>>> import numpy as np
>>> from numpy import linalg as LA
>>> np.set_printoptions(precision=2, suppress=True, linewidth=100)
>>> X = np.array([[-1, -1, -1, -1],
...     [-1, -2, -2, -2],
...     [-1, -2, -3, -3],
...     [-1, -2, -3, -4]])
>>> evals, V = LA.eigh(X)
>>> vec = np.array([-1, -1, 1, 1])
>>> print(V * np.maximum(evals, 0) @ V.T)
[[0. 0. 0. 0.]
 [0. 0. 0. 0.]
 [0. 0. 0. 0.]
 [0. 0. 0. 0.]]
>>> q, V = LA.qr(X[:, :2])[0], LA.qr(X[:, 2:])[0]
>>> sv = LA.svd(q.T @ V, compute_uv=False)
>>> print(np.round(LA.norm(q @ q.T - V @ V.T, 2), 2))
0.99
>>> print(np.einsum("ii->", X))
-10
>>> print(np.einsum("ij,ji->", X, X))
70
>>> print(round(float(LA.det(2 * X)), 2), round(LA.det(X), 2))
16.0 1.0
>>> print(round(float(LA.det(X.T)), 2))
1.0
>>> print(LA.eigvals(X))
[-8.29 -1.   -0.43 -0.28]
>>> print((X + X.T) / 2)
[[-1. -1. -1. -1.]
 [-1. -2. -2. -2.]
 [-1. -2. -3. -3.]
 [-1. -2. -3. -4.]]
>>> print(round(LA.det(X), 2))
1.0
>>> print(np.allclose(X, X.T))
True
>>> print(np.allclose(X @ X.T, X.T @ X))
True
>>> print(LA.matrix_power(X, 3))
[[ -30  -56  -75  -85]
 [ -56 -105 -141 -160]
 [ -75 -141 -190 -216]
 [ -85 -160 -216 -246]]
>>> print(X @ X)
[[ 4  7  9 10]
 [ 7 13 17 19]
 [ 9 17 23 26]
 [10 19 26 30]]
>>> print(np.sort(np.abs(LA.eigvals(X))))
[0.28 0.43 1.   8.29]
>>> vec = np.array([1, 1, 0, 2])
>>> rhs = X @ vec
>>> print(rhs)
[ -4  -7  -9 -11]
>>> print(LA.solve(X, 3 * rhs))
[ 3.  3. -0.  6.]
>>> print(LA.solve(X, rhs + X[:, 2]))
[1. 1. 1. 2.]
>>> print(LA.solve(X, X[:, 3]))
[-0. -0. -0.  1.]
>>> J = np.loadtxt("run4.csv", delimiter=",")
>>> print(J)
[[  7.89 -26.42 -30.76   0.76  -1.68 -26.33]
 [  6.84 -25.95 -32.54   0.94  -2.3  -26.66]
 [  8.49 -26.14 -32.46   1.71  -0.87 -28.07]
 [  8.19 -26.86 -33.95   1.63  -1.53 -26.68]
 [ 18.12  13.87  13.56  -8.71  -3.33  14.17]
 [  9.03 -27.44 -33.39   3.4   -0.78 -25.68]
 [ 19.13  11.39  13.13 -10.22  -2.15  16.42]
 [ 20.25  11.67  10.56 -10.82  -1.3   15.83]
 [  9.83 -24.95 -31.35   1.47  -1.02 -27.54]
 [ 21.11   9.91  14.1  -10.22  -2.37  11.91]
 [ 19.82  10.5   12.81 -10.8   -2.32  13.65]
 [ 19.37   8.99  15.54  -9.43  -2.62  14.82]
 [  7.36 -26.25 -32.28   2.21  -3.54 -26.27]
 [  7.49 -26.76 -32.31   1.34  -4.29 -27.86]
 [  8.73 -24.81 -33.44   0.68  -1.53 -25.02]
 [ 20.75  10.9   12.07 -10.14  -1.92  14.05]
 [  5.97 -26.41 -30.29   1.85  -3.31 -25.18]
 [  6.49 -24.57 -31.33   1.85  -1.58 -26.45]
 [  7.82 -26.57 -30.99   1.53  -1.29 -24.81]
 [  7.09 -24.88 -31.63   1.    -3.35 -25.75]
 [ 19.37  11.28  11.08  -8.42  -2.25  15.05]
 [  8.26 -26.47 -32.76   2.35  -2.32 -26.06]
 [  8.38 -25.46 -32.33   2.56  -1.06 -26.89]
 [  7.75 -25.65 -32.28   2.5   -3.29 -23.66]
 [ 21.88  11.97  11.3  -10.38  -2.56  14.92]
 [  7.27 -25.19 -32.42   1.07  -2.39 -24.65]
 [ 20.97  11.95  13.77 -11.27  -1.75  13.68]
 [ 19.18  13.25  11.57  -8.34  -1.35  14.43]
 [ 19.19  13.46  11.7  -11.35  -0.17  15.98]
 [  9.52 -26.74 -31.65   1.06   0.65 -24.39]]
>>> cov = J.T @ J
>>> print(np.round(np.trace(cov), 2), round(float((J ** 2).sum()), 2))
56409.75 56409.75
>>> print(LA.eigvalsh(cov)[::-1])
[49290.39  6980.39    55.79    33.89    31.77    17.52]
>>> print((J @ J.T).shape)
(30, 30)
>>> print(np.allclose(cov, cov.T))
True
>>> q, V = LA.qr(J[:, :3])[0], LA.qr(J[:, 3:])[0]
>>> sv = LA.svd(q.T @ V, compute_uv=False)
>>> print(sv)
[1.   0.99 0.12]
>>> print(np.degrees(np.arccos(sv.clip(0, 1))))
[ 3.34  9.17 83.  ]
>>> P = J @ LA.solve(J.T @ J, J.T)
>>> print(round(np.trace(P), 2))
6.0
>>> print(np.allclose(P @ P, P))
True
>>> feats = np.load("dump.npy")
>>> print(feats)
[[-1  0  0  0  0  0  0]
 [ 0 -7  0  0  0  0  0]
 [ 0  0 -6  0  0  0  0]
 [ 0  0  0 -6  0  0  0]
 [ 0  0  0  0  0  0  0]
 [ 0  0  0  0  0  7  0]
 [ 0  0  0  0  0  0  4]]
>>> print([round(float(LA.det(feats[:i, :i])), 2) + 0 for i in range(1, 8)])
[-1.0, 7.0, -42.0, 252.0, 0.0, 0.0, 0.0]
>>> print(np.all(LA.eigvalsh(feats) > 0))
False
>>> print(feats @ feats)
[[ 1  0  0  0  0  0  0]
 [ 0 49  0  0  0  0  0]
 [ 0  0 36  0  0  0  0]
 [ 0  0  0 36  0  0  0]
 [ 0  0  0  0  0  0  0]
 [ 0  0  0  0  0 49  0]
 [ 0  0  0  0  0  0 16]]
>>> print(np.prod(np.diag(feats)), round(LA.det(feats), 2))
0 0.0
>>> print((feats != 0).astype(int))
[[1 0 0 0 0 0 0]
 [0 1 0 0 0 0 0]
 [0 0 1 0 0 0 0]
 [0 0 0 1 0 0 0]
 [0 0 0 0 0 0 0]
 [0 0 0 0 0 1 0]
 [0 0 0 0 0 0 1]]
>>> evals, V = LA.eigh(feats)
>>> vec = np.array([1, 1, 1, 0, -2, 0, -2])
>>> print(V * np.maximum(evals, 0) @ V.T)
[[0. 0. 0. 0. 0. 0. 0.]
 [0. 0. 0. 0. 0. 0. 0.]
 [0. 0. 0. 0. 0. 0. 0.]
 [0. 0. 0. 0. 0. 0. 0.]
 [0. 0. 0. 0. 0. 0. 0.]
 [0. 0. 0. 0. 0. 7. 0.]
 [0. 0. 0. 0. 0. 0. 4.]]
>>> print(np.round(vec @ feats @ vec / (vec @ vec), 2), evals[0], evals[-1])
0.18 -7.0 7.0
>>> print(np.allclose(feats @ feats.T, feats.T @ feats))
True
>>> E = np.loadtxt("m.csv", delimiter=",")
>>> print(E)
[[-0.2   1.4  -0.5   0.1   0.2  -1.01  0.4  -1.1 ]
 [-0.2   0.2   0.6   1.    1.5   1.18 -0.6  -2.2 ]
 [-1.2  -1.2  -0.8  -0.1  -0.2  -1.6  -0.2   2.5 ]
 [-0.3  -1.9   0.3  -1.6  -2.1   0.58  0.3   0.2 ]
 [ 0.4   0.6  -0.1   0.2   1.1  -0.21  0.8   0.3 ]
 [-0.1  -0.5   0.5   0.9   0.2   1.02  0.9  -0.3 ]
 [ 0.   -0.5  -0.1   0.1   1.1  -0.16 -0.7   2.9 ]
 [-0.7  -0.7   1.1   1.3  -1.    2.21 -0.9  -0.2 ]
 [ 1.2  -1.    0.7  -0.3  -1.    1.4  -0.7   0.6 ]
 [ 0.2   1.5  -1.5  -2.4  -2.1  -3.01 -0.5  -1.4 ]
 [ 0.6   0.8  -0.4   0.6  -0.5  -0.78 -0.7  -0.5 ]
 [-0.1  -1.    1.3  -0.7  -0.3   2.61 -0.6   0.3 ]
 [-0.1   1.1   2.1   0.3   1.6   4.26  1.5  -1.8 ]
 [ 0.8   0.8   1.1  -0.7   1.1   2.18  0.6   1.3 ]
 [ 0.    1.   -2.1  -0.7  -0.2  -4.19  0.8  -0.3 ]
 [ 1.4  -1.   -1.6   0.4   0.   -3.22 -1.5  -0.5 ]
 [-0.6  -2.4  -1.4  -2.1   0.3  -2.82  0.2  -0.2 ]
 [-0.1  -0.2   0.   -0.4   0.1  -0.02  0.6  -0.3 ]
 [-0.2  -1.1  -0.3   0.1   0.3  -0.6  -0.6   1.4 ]
 [-0.6  -2.4  -0.8   0.4   0.5  -1.65  1.5  -0.1 ]
 [ 0.   -0.6  -0.5   0.1  -0.9  -1.03  0.5   0.8 ]
 [-0.1  -0.8  -0.2   0.1  -0.2  -0.41  0.7  -0.8 ]
 [ 1.6   0.3  -0.9  -0.5   0.8  -1.76  0.5   0.5 ]
 [-0.2   0.5   1.2  -0.4  -0.3   2.44 -0.1  -0.6 ]
 [-0.2   0.   -0.8  -0.9   0.8  -1.65  0.2   1.1 ]
 [ 2.2   0.8   1.4   0.    0.6   2.77  0.    1.2 ]
 [ 1.2  -0.1   0.    2.3   1.   -0.02 -1.1  -0.2 ]
 [-1.6  -1.   -1.    0.   -1.4  -1.99  0.1  -0.8 ]
 [ 1.   -0.3  -2.1  -0.5   0.1  -4.2   0.6  -0.2 ]
 [ 0.3   1.5   0.6  -1.5   0.2   1.18 -1.8   1.9 ]
 [-0.7  -1.2   1.4   0.2   0.7   2.78 -1.2  -0.4 ]
 [ 0.5   0.1   0.7  -1.1  -1.    1.39 -0.8   0.4 ]
 [ 0.1   0.5  -0.4   0.2   0.7  -0.81 -2.    0.2 ]
 [ 0.6   0.    1.8  -1.   -0.2   3.57  0.6  -0.3 ]
 [ 0.9  -0.7   0.7   0.6   0.7   1.39 -0.6  -1.1 ]
 [-1.7  -1.   -0.7   0.9   0.1  -1.39  1.    0.5 ]
 [ 0.2   0.5   0.4   0.8   0.6   0.78  0.2  -0.5 ]]
>>> vec = np.array([2, 0, 4, 4, 4, 2, 4, 2])
>>> rhs = E @ vec
>>> print(np.round(LA.pinv(E) @ E, 2) + 0)
[[1. 0. 0. 0. 0. 0. 0. 0.]
 [0. 1. 0. 0. 0. 0. 0. 0.]
 [0. 0. 1. 0. 0. 0. 0. 0.]
 [0. 0. 0. 1. 0. 0. 0. 0.]
 [0. 0. 0. 0. 1. 0. 0. 0.]
 [0. 0. 0. 0. 0. 1. 0. 0.]
 [0. 0. 0. 0. 0. 0. 1. 0.]
 [0. 0. 0. 0. 0. 0. 0. 1.]]
>>> rng = np.random.default_rng(419457)
>>> rhs = rhs + 0.05 * rng.normal(size=37)
>>> print(rhs.round(2) + 0)
[ -3.78   7.57  -5.72 -11.44   9.04  11.29   7.08   4.59   1.19 -34.48  -5.46   4.38  26.73  16.91
 -17.72 -15.48 -19.22   0.48  -0.78   1.59  -3.62  -1.08   0.26   4.94  -4.32  20.34  10.75 -18.01
 -14.39  -3.3    7.62  -4.28  -7.08  12.52   8.01   0.     8.96]
>>> coef, *_ = LA.lstsq(E, rhs)
>>> print(coef.round())
[2. 0. 3. 4. 4. 2. 4. 2.]
